% python3 -q
>>> import numpy as np
>>> from numpy import linalg as LA
>>> np.set_printoptions(precision=2, suppress=True, linewidth=100)
>>> K = np.load("block11.npy")
>>> K
array([[ 0,  0,  4,  7,  8,  9,  6,  9,  9,  5,  0],
       [ 8, 14,  0,  0,  0,  0,  0,  0,  0,  0,  0],
       [ 0,  0,  3, 16, 13,  3, 12, 10,  0,  0,  5],
       [ 0,  0,  4, 16, 14,  6, 12, 12,  3,  2,  2],
       [ 6,  9,  0,  0,  0,  0,  0,  0,  0,  0,  1],
       [ 0,  0,  2,  7,  6,  3,  6,  5,  1,  1,  2],
       [ 0,  4,  2,  0,  0,  7,  0,  1,  9,  5,  0],
       [ 0,  0,  3, 16, 13,  3, 12, 10,  0,  0,  5],
       [ 0,  0,  3, 10,  9,  5,  8,  8,  3,  2,  1],
       [ 0,  5,  1,  0,  0,  4,  0,  0,  5,  3,  0],
       [ 0,  3,  1,  0,  0,  3,  0,  0,  3,  2,  0],
       [ 6,  9,  0,  0,  0,  0,  0,  0,  0,  0,  1],
       [ 0,  0,  4, 10, 10,  8,  8, 10,  7,  4,  0],
       [ 0,  0,  3, 16, 13,  3, 12, 10,  0,  0,  5],
       [ 0,  4,  2,  0,  0,  7,  0,  1,  9,  5,  0],
       [ 0,  0,  4, 16, 14,  6, 12, 12,  3,  2,  2],
       [ 0,  0,  3,  7,  7,  6,  6,  7,  5,  3,  0],
       [ 6,  9,  0,  0,  0,  0,  0,  0,  0,  0,  1],
       [ 0,  0,  3,  7,  7,  6,  6,  7,  5,  3,  0],
       [ 0,  2,  2,  0,  0,  6,  0,  2,  7,  4,  0],
       [ 0,  0,  3, 16, 13,  3, 12, 10,  0,  0,  5],
       [ 0,  0,  4, 19, 16,  5, 14, 13,  1,  1,  4],
       [ 5, 11,  0,  0,  0,  0,  0,  0,  1,  1,  0],
       [ 7,  7,  0,  0,  0,  0,  0,  0,  0,  0,  3],
       [ 6,  9,  0,  0,  0,  0,  0,  0,  0,  0,  1],
       [ 0,  0,  4,  4,  6, 10,  4,  8, 11,  6,  0],
       [ 7,  0,  0,  7,  4,  0,  6,  1,  0,  0,  8],
       [ 4, 13,  0,  0,  0,  1,  0,  0,  3,  2,  0],
       [ 7,  7,  0,  0,  0,  0,  0,  0,  0,  0,  3],
       [ 0,  0,  3, 10,  9,  5,  8,  8,  3,  2,  1],
       [ 4,  4,  0,  0,  0,  0,  0,  0,  0,  0,  2],
       [ 3,  6,  0,  0,  0,  1,  0,  0,  1,  1,  0],
       [ 0,  0,  3,  7,  7,  6,  6,  7,  5,  3,  0],
       [ 0,  0,  4,  1,  4, 11,  2,  7, 13,  7,  0],
       [ 8,  5,  0,  0,  0,  0,  0,  0,  0,  0,  5],
       [ 5,  2,  0,  1,  0,  0,  2,  0,  0,  0,  4],
       [ 0,  3,  1,  0,  0,  3,  0,  0,  3,  2,  0],
       [ 0,  7,  1,  0,  0,  5,  0,  0,  7,  4,  0],
       [ 0,  0,  4,  1,  4, 11,  2,  7, 13,  7,  0]])
>>> x0 = np.array([1, 0, -1, -3, 2, -2, -1, 0, 1, -2, -3])
>>> target = K @ x0
>>> np.round(LA.lstsq(K, target)[0], 2) + 0
array([ 1.,  0., -1., -3.,  2., -2., -1.,  0.,  1., -2., -3.])
>>> rng = np.random.default_rng(91896)
>>> target = target + 0.1 * rng.normal(size=39)
>>> target
array([-34.07,   7.97, -57.93, -54.97,   3.02, -29.94, -16.88, -58.08, -36.91,  -9.88,  -8.01,
         2.99, -38.89, -58.01, -17.04, -55.19, -28.97,   3.06, -28.93, -14.82, -58.18, -66.04,
         3.98,  -1.99,   2.99, -29.02, -36.01,   0.89,  -2.14, -36.98,  -1.98,   0.12, -29.19,
       -23.99,  -6.94, -12.12,  -8.07, -12.  , -23.95])
>>> b, *_ = LA.lstsq(K, target)
>>> b.round(2) + 0
array([ 1.  ,  0.  , -1.19, -2.94,  1.92, -1.87, -1.04,  0.06,  0.93, -1.98, -2.99])
